$ ipython --no-banner

In [1]: import numpy as np

In [2]: import numpy.linalg as la

In [3]: np.set_printoptions(suppress=True, linewidth=160)

In [4]: def rnd(a):
   ...:     return np.round(a, 1) + 0
   ...: 

In [5]: X = np.loadtxt("x.csv", delimiter=",")

In [6]: rnd(X)
Out[6]: 
array([[-0.1,  0.8,  0. ,  0.6],
       [-0.9,  0. , -0.4, -0.2],
       [ 0.2,  0.6, -0.1, -0.8],
       [ 0.4, -0.1, -0.9,  0.2]])

In [7]: G = X.T @ X

In [8]: rnd(la.eigvalsh(G)[::-1])
Out[8]: array([1., 1., 1., 1.])

In [9]: rnd(np.trace(G)), rnd((X ** 2).sum())
Out[9]: (np.float64(4.0), np.float64(4.0))

In [10]: (X @ X.T).shape
Out[10]: (4, 4)

In [11]: rnd(G)
Out[11]: 
array([[1., 0., 0., 0.],
       [0., 1., 0., 0.],
       [0., 0., 1., 0.],
       [0., 0., 0., 1.]])

In [12]: u = np.array([-3, -1, 2]) + 0.5

In [13]: W0 = np.outer(u, u) / (u @ u)

In [14]: rnd(W0)
Out[14]: 
array([[ 0.5,  0.1, -0.5],
       [ 0.1,  0. , -0.1],
       [-0.5, -0.1,  0.5]])

In [15]: np.trace(W0)
Out[15]: np.float64(1.0)

In [16]: np.allclose(W0, W0.T)
Out[16]: True

In [17]: np.allclose(W0 @ W0.T, W0.T @ W0)
Out[17]: True

In [18]: rank = la.matrix_rank(W0)

In [19]: rank
Out[19]: np.int64(1)

In [20]: N = la.svd(W0)[2][rank:].T

In [21]: [int(la.matrix_rank(np.delete(W0, i, axis=0))) for i in range(3)]
Out[21]: [1, 1, 1]

In [22]: N.shape
Out[22]: (3, 2)

In [23]: J = np.load("a.npy")

In [24]: J
Out[24]: 
array([[0, 0, 1, 0, 1],
       [0, 0, 0, 1, 0],
       [1, 0, 0, 0, 1],
       [0, 1, 0, 0, 0],
       [1, 0, 1, 0, 0]])

In [25]: rnd(la.eigvalsh(J).min())
Out[25]: np.float64(-1.0)

In [26]: [round(float(la.det(J[:i, :i])), 2) + 0 for i in range(1, 6)]
Out[26]: [0.0, 0.0, 0.0, 1.0, -2.0]

In [27]: Y = np.array([[1, 1], [1, -1]])

In [28]: rng = np.random.default_rng(179)

In [29]: K = np.kron(Y, np.kron(Y, Y))[rng.permutation(8)][:3]

In [30]: K
Out[30]: 
array([[ 1, -1, -1,  1,  1, -1, -1,  1],
       [ 1, -1,  1, -1, -1,  1, -1,  1],
       [ 1,  1,  1,  1, -1, -1, -1, -1]])

In [31]: rnd(la.norm(K) ** 2 / la.norm(K, 2) ** 2)
Out[31]: np.float64(3.0)

In [32]: rnd(la.norm(K[2] - K[1]))
Out[32]: np.float64(4.0)

In [33]: rnd(la.norm(K, axis=1))
Out[33]: array([2.8, 2.8, 2.8])

In [34]: rnd(la.norm(K[2], 1)), rnd(la.norm(K[2], np.inf))
Out[34]: (np.float64(8.0), np.float64(1.0))

In [35]: la.norm(K, axis=1).argmax()
Out[35]: np.int64(0)

In [36]: rnd(la.norm(K, 1)), rnd(la.norm(K, np.inf))
Out[36]: (np.float64(3.0), np.float64(8.0))

In [37]: rnd(la.norm(K, axis=0))
Out[37]: array([1.7, 1.7, 1.7, 1.7, 1.7, 1.7, 1.7, 1.7])

In [38]: u, g = K[0], K[2]

In [39]: u @ g
Out[39]: np.int64(0)

In [40]: p = (u @ g) / (u @ u) * u

In [41]: g - p
Out[41]: array([ 1.,  1.,  1.,  1., -1., -1., -1., -1.])

In [42]: np.outer(u, g)
Out[42]: 
array([[ 1,  1,  1,  1, -1, -1, -1, -1],
       [-1, -1, -1, -1,  1,  1,  1,  1],
       [-1, -1, -1, -1,  1,  1,  1,  1],
       [ 1,  1,  1,  1, -1, -1, -1, -1],
       [ 1,  1,  1,  1, -1, -1, -1, -1],
       [-1, -1, -1, -1,  1,  1,  1,  1],
       [-1, -1, -1, -1,  1,  1,  1,  1],
       [ 1,  1,  1,  1, -1, -1, -1, -1]])

In [43]: rnd(la.det(2 * J)), rnd(la.det(J))
Out[43]: (np.float64(-64.0), np.float64(-2.0))

In [44]: np.einsum("ii->", J)
Out[44]: np.int64(0)

In [45]: rnd(np.poly(J))
Out[45]: array([ 1.,  0., -4., -2.,  3.,  2.])

In [46]: rnd(la.det(J.T))
Out[46]: np.float64(-2.0)

In [47]: rnd(la.det(J[::-1]))
Out[47]: np.float64(-2.0)

In [48]: G = K.T @ K

In [49]: np.trace(G), (K ** 2).sum()
Out[49]: (np.int64(24), np.int64(24))

In [50]: la.matrix_rank(G)
Out[50]: np.int64(3)

In [51]: G
Out[51]: 
array([[ 3, -1,  1,  1, -1, -1, -3,  1],
       [-1,  3,  1,  1, -1, -1,  1, -3],
       [ 1,  1,  3, -1, -3,  1, -1, -1],
       [ 1,  1, -1,  3,  1, -3, -1, -1],
       [-1, -1, -3,  1,  3, -1,  1,  1],
       [-1, -1,  1, -3, -1,  3,  1,  1],
       [-3,  1, -1, -1,  1,  1,  3, -1],
       [ 1, -3, -1, -1,  1,  1, -1,  3]])

In [52]: E = np.loadtxt("dump.csv", delimiter=",")

In [53]: rnd(E)
Out[53]: 
array([[-0.7, -0.1, -0.7],
       [-0.4, -0.8,  0.5],
       [-0.6,  0.6,  0.5]])

In [54]: rnd(la.det(2 * E)), rnd(la.det(E))
Out[54]: (np.float64(8.0), np.float64(1.0))

In [55]: rnd(la.det(E[::-1]))
Out[55]: np.float64(-1.0)

In [56]: rnd(np.einsum("ii->", E))
Out[56]: np.float64(-1.0)

In [57]: Y = E / np.sqrt((E ** 2).mean(axis=1, keepdims=True))

In [58]: rnd(E - E.mean(axis=1, keepdims=True))
Out[58]: 
array([[-0.2,  0.4, -0.2],
       [-0.2, -0.5,  0.7],
       [-0.8,  0.5,  0.3]])

In [59]: rnd(la.norm(Y, axis=1))
Out[59]: array([1.7, 1.7, 1.7])

In [60]: x0 = np.array([0, -7, -5])

In [61]: y = E @ x0

In [62]: rnd(y)
Out[62]: array([ 4.6,  2.7, -6.8])

In [63]: rnd(la.solve(E, y + E[:, 1]))
Out[63]: array([ 0., -6., -5.])

In [64]: rnd(la.solve(E, 3 * y))
Out[64]: array([  0., -21., -15.])

In [65]: A = np.diag(np.array([8, 6, 3, 3, 6])) + 3 * np.eye(5, k=1) + 3 * np.eye(5, k=-1)

In [66]: A
Out[66]: 
array([[8., 3., 0., 0., 0.],
       [3., 6., 3., 0., 0.],
       [0., 3., 3., 3., 0.],
       [0., 0., 3., 3., 3.],
       [0., 0., 0., 3., 6.]])

In [67]: Y = K / np.sqrt((K ** 2).mean(axis=1, keepdims=True))

In [68]: la.matrix_rank(Y) == la.matrix_rank(K)
Out[68]: np.True_

In [69]: Y[1]
Out[69]: array([ 1., -1.,  1., -1., -1.,  1., -1.,  1.])

In [70]: u = np.array([2, 0, 1, -2, 2])

In [71]: Y = A + np.outer(u, np.eye(5)[4])

In [72]: la.matrix_rank(Y - A)
Out[72]: np.int64(1)

In [73]: rnd(la.det(Y) / la.det(A)), rnd(1 + la.solve(A, u)[4])
Out[73]: (np.float64(0.8), np.float64(0.8))

In [74]: Y = A[0, 0] * A[1:] - np.outer(A[1:, 0], A[0])

In [75]: Y
Out[75]: 
array([[ 0., 39., 24.,  0.,  0.],
       [ 0., 24., 24., 24.,  0.],
       [ 0.,  0., 24., 24., 24.],
       [ 0.,  0.,  0., 24., 48.]])

In [76]: np.flatnonzero(~Y.round(6).any(axis=1))
Out[76]: array([], dtype=int64)

In [77]: la.matrix_rank(Y), la.matrix_rank(A)
Out[77]: (np.int64(4), np.int64(5))

In [78]: rnd(A[:, 0] / A[0, 0])
Out[78]: array([1. , 0.4, 0. , 0. , 0. ])

In [79]: mat = np.loadtxt("out1.csv", delimiter=",")

In [80]: mat
Out[80]: 
array([[ 1., -1., -5., -4.],
       [-1.,  1.,  5.,  4.],
       [-5.,  5., 25., 20.],
       [-4.,  4., 20., 16.]])

In [81]: rnd(la.norm(mat, 2) / la.norm(mat))
Out[81]: np.float64(1.0)

In [82]: np.unique(mat.round(6), axis=0).shape
Out[82]: (4, 4)

In [83]: np.abs(np.diag(la.qr(mat)[1])) > 1e-9
Out[83]: array([ True, False, False, False])

In [84]: rnd(mat @ la.pinv(mat) @ mat)
Out[84]: 
array([[ 1., -1., -5., -4.],
       [-1.,  1.,  5.,  4.],
       [-5.,  5., 25., 20.],
       [-4.,  4., 20., 16.]])

In [85]: x0 = np.array([2, 4, 4, 1])

In [86]: h = np.maximum(mat @ x0, 0)

In [87]: np.maximum(mat @ (3 * x0), 0)
Out[87]: array([  0.,  78., 390., 312.])

In [88]: mat.T @ h
Out[88]: array([-1092.,  1092.,  5460.,  4368.])

In [89]: np.maximum(mat @ x0, 0) - np.maximum(-mat @ x0, 0)
Out[89]: array([-26.,  26., 130., 104.])

In [90]: mat * (h > 1e-9)[:, None]
Out[90]: 
array([[ 0., -0., -0., -0.],
       [-1.,  1.,  5.,  4.],
       [-5.,  5., 25., 20.],
       [-4.,  4., 20., 16.]])

In [91]: idx = rng.permutation(4)

In [92]: idx
Out[92]: array([3, 0, 1, 2])

In [93]: Y = mat[idx][:, idx]

In [94]: rnd(np.sort(np.abs(la.eigvals(Y))))
Out[94]: array([ 0.,  0.,  0., 43.])

In [95]: np.diag(Y)
Out[95]: array([16.,  1.,  1., 25.])

In [96]: Y
Out[96]: 
array([[16., -4.,  4., 20.],
       [-4.,  1., -1., -5.],
       [ 4., -1.,  1.,  5.],
       [20., -5.,  5., 25.]])

In [97]: np.trace(Y)
Out[97]: np.float64(43.0)

In [98]: la.matrix_rank(Y, rtol=0.1)
Out[98]: np.int64(1)

In [99]: F = np.load("data.npy")

In [100]: F
Out[100]: 
array([[ 3,  0,  0, -2],
       [-2,  1, -1,  2],
       [ 0, -1,  2, -3],
       [-2, -3,  3, -1],
       [-1, -3, -2,  2],
       [-3,  3, -3,  4]])

In [101]: ev, V = la.eig(J)

In [102]: rnd(np.prod(ev))
Out[102]: np.float64(-2.0)

In [103]: Y = np.c_[F[:, :1] @ np.array([[0]]), np.array([-2, 6, -2, -5, 8, 5])]

In [104]: Y
Out[104]: 
array([[ 0, -2],
       [ 0,  6],
       [ 0, -2],
       [ 0, -5],
       [ 0,  8],
       [ 0,  5]])

In [105]: rnd(la.norm(la.qr(F)[0].T @ Y, axis=0) ** 2 / ((Y ** 2).sum(axis=0) + 1e-12))
Out[105]: array([0. , 0.9])

In [106]: la.matrix_rank(np.c_[F, Y])
Out[106]: np.int64(5)

In [107]: la.matrix_rank(Y)
Out[107]: np.int64(1)

In [108]: rnd(la.norm(Y - F @ la.lstsq(F, Y)[0], axis=0))
Out[108]: array([0. , 3.9])

In [109]: np.abs(np.diag(la.qr(Y)[1])) > 1e-9
Out[109]: array([False,  True])

In [110]: la.lstsq(Y[:-1].T, Y[-1])[2]
Out[110]: np.int32(1)

In [111]: np.allclose(Y[:-1].T @ la.lstsq(Y[:-1].T, Y[-1])[0], Y[-1])
Out[111]: True

In [112]: np.unique(Y.round(6), axis=0).shape
Out[112]: (5, 2)

In [113]: F.sum(axis=1)
Out[113]: array([ 1,  0, -2, -3, -4,  1])

In [114]: rnd(la.svd(F, compute_uv=False))
Out[114]: array([8.8, 5.4, 3.6, 1. ])

In [115]: F - F[0]
Out[115]: 
array([[ 0,  0,  0,  0],
       [-5,  1, -1,  4],
       [-3, -1,  2, -1],
       [-5, -3,  3,  1],
       [-4, -3, -2,  4],
       [-6,  3, -3,  6]])

In [116]: np.zeros(6, 4)
Traceback (most recent call last):
  Cell In[116], line 1
    np.zeros(6, 4)
TypeError: Cannot interpret '4' as a data type


In [117]: np.diff(F, axis=0)
Out[117]: 
array([[-5,  1, -1,  4],
       [ 2, -2,  3, -5],
       [-2, -2,  1,  2],
       [ 1,  0, -5,  3],
       [-2,  6, -1,  2]])

In [118]: rnd(F.mean(axis=0))
Out[118]: array([-0.8, -0.5, -0.2,  0.3])

In [119]: x0 = np.array([-1, -2, -3, -3])

In [120]: h = np.maximum(F @ x0, 0)

In [121]: h
Out[121]: array([3, 0, 5, 2, 7, 0])
